$ python -q
>>> import numpy as np
>>> import numpy.linalg as la
>>> np.set_printoptions(precision=2, suppress=True, linewidth=140, floatmode="fixed")
>>> rd = lambda a: np.round(a, 2) + 0
>>> F = np.loadtxt("w.csv", delimiter=",")
>>> F
array([[ 0.00, -1.02, -1.18, -2.94,  0.24],
       [ 1.99, -3.22, -4.33, -3.28, -0.15],
       [-1.38,  2.74,  3.76,  3.96,  0.03],
       [-1.30,  2.54,  0.38,  0.11, -1.17],
       [-0.83,  2.32, -0.23,  0.83, -1.53]])
>>> cov = F.T @ F
>>> (F @ F.T).shape
(5, 5)
>>> rd(la.svd(F, compute_uv=False) ** 2)
array([97.44, 11.89,  3.71,  0.00,  0.00])
>>> rd(np.trace(cov)), rd((F ** 2).sum())
(np.float64(113.05), np.float64(113.05))
>>> A = np.load("out19.npy")
>>> A
array([[ 6,  0,  0,  6,  0],
       [15,  0,  0,  0,  0],
       [18,  6,  0,  0,  0],
       [ 3,  0,  0,  5,  2],
       [ 0,  0,  7,  8,  9],
       [12,  4,  0,  0,  0],
       [24,  6,  0,  0,  0],
       [ 3,  6,  4,  0,  7],
       [21,  2,  0,  0,  0],
       [ 0,  0,  3,  7,  8],
       [ 0,  0,  5, 13,  4],
       [ 0,  0,  3, 12,  1],
       [ 3,  0,  0,  6,  0],
       [ 3,  2,  2,  2,  0],
       [24,  4,  0,  0,  0],
       [27,  4,  0,  0,  0],
       [ 0,  0,  1, 11,  0],
       [ 0,  0,  4, 11,  0],
       [ 0,  0,  2,  9,  7],
       [ 0,  0,  3,  5,  6],
       [ 0,  0,  5,  9,  8],
       [ 0,  0,  2,  2,  4],
       [ 0,  0,  5,  3, 10],
       [ 0,  4,  4,  0, 12]])
>>> z = A[:, 0] > np.median(A[:, 0])
>>> u = A[z].mean(axis=0) - A[~z].mean(axis=0)
>>> rd(u)
array([13.25,  2.50, -3.17, -5.92, -5.00])
>>> X = np.load("arr.npy")
>>> X
array([[30,  8,  7, 21,  9, 15],
       [ 8, 13,  3, 17,  8,  8],
       [ 7,  3,  2,  7,  1,  4],
       [21, 17,  7, 30,  6, 15],
       [ 9,  8,  1,  6, 17,  6],
       [15,  8,  4, 15,  6,  9]])
>>> x = np.array([1, 2, 0, 0, 0, 1])
>>> h = np.maximum(X @ x, 0)
>>> X.T @ h
array([4634, 2843, 1268, 5000, 2089, 2915])
>>> np.maximum(X @ x, 0) - np.maximum(-X @ x, 0)
array([61, 42, 17, 70, 31, 40])
>>> np.maximum(X @ (3 * x), 0)
array([183, 126,  51, 210,  93, 120])
>>> u = np.array([-1, 0, -2])
>>> np.cross(X[1, :3], X[3, :3])
array([  40,    7, -137])
>>> np.array([np.convolve(row, u, "same") for row in X])
array([[ -8, -67, -37, -23, -57, -18],
       [-13, -19, -43, -14, -42, -16],
       [ -3, -16, -13,  -5, -18,  -2],
       [-17, -49, -64, -20, -75, -12],
       [ -8, -19, -22, -19, -18, -34],
       [ -8, -34, -31, -14, -39, -12]])
>>> np.correlate(X[1], X[3], "full")
array([ 120,  243,  363,  719,  539, 1088,  731,  648,  549,  304,  168])
>>> np.polyval(u, X[1])
array([ -66, -171,  -11, -291,  -66,  -66])
>>> np.count_nonzero(X)
np.int64(36)
>>> X.sum(axis=1)
array([90, 57, 24, 96, 47, 57])
>>> rd(la.norm(X))
np.float64(75.11)
>>> la.matrix_rank(X)
np.int64(3)
>>> X.shape
(6, 6)
>>> X.sum(axis=0)
array([90, 57, 24, 96, 47, 57])
>>> np.abs(X).max()
np.int64(30)
>>> rd(X.mean(axis=0))
array([15.00,  9.50,  4.00, 16.00,  7.83,  9.50])
>>> X - X[0]
array([[  0,   0,   0,   0,   0,   0],
       [-22,   5,  -4,  -4,  -1,  -7],
       [-23,  -5,  -5, -14,  -8, -11],
       [ -9,   9,   0,   9,  -3,   0],
       [-21,   0,  -6, -15,   8,  -9],
       [-15,   0,  -3,  -6,  -3,  -6]])
>>> np.unravel_index(np.abs(X).argmax(), X.shape)
(np.int64(0), np.int64(0))
>>> rd(la.svd(X, compute_uv=False))
array([72.31, 15.03, 13.67,  0.00,  0.00,  0.00])
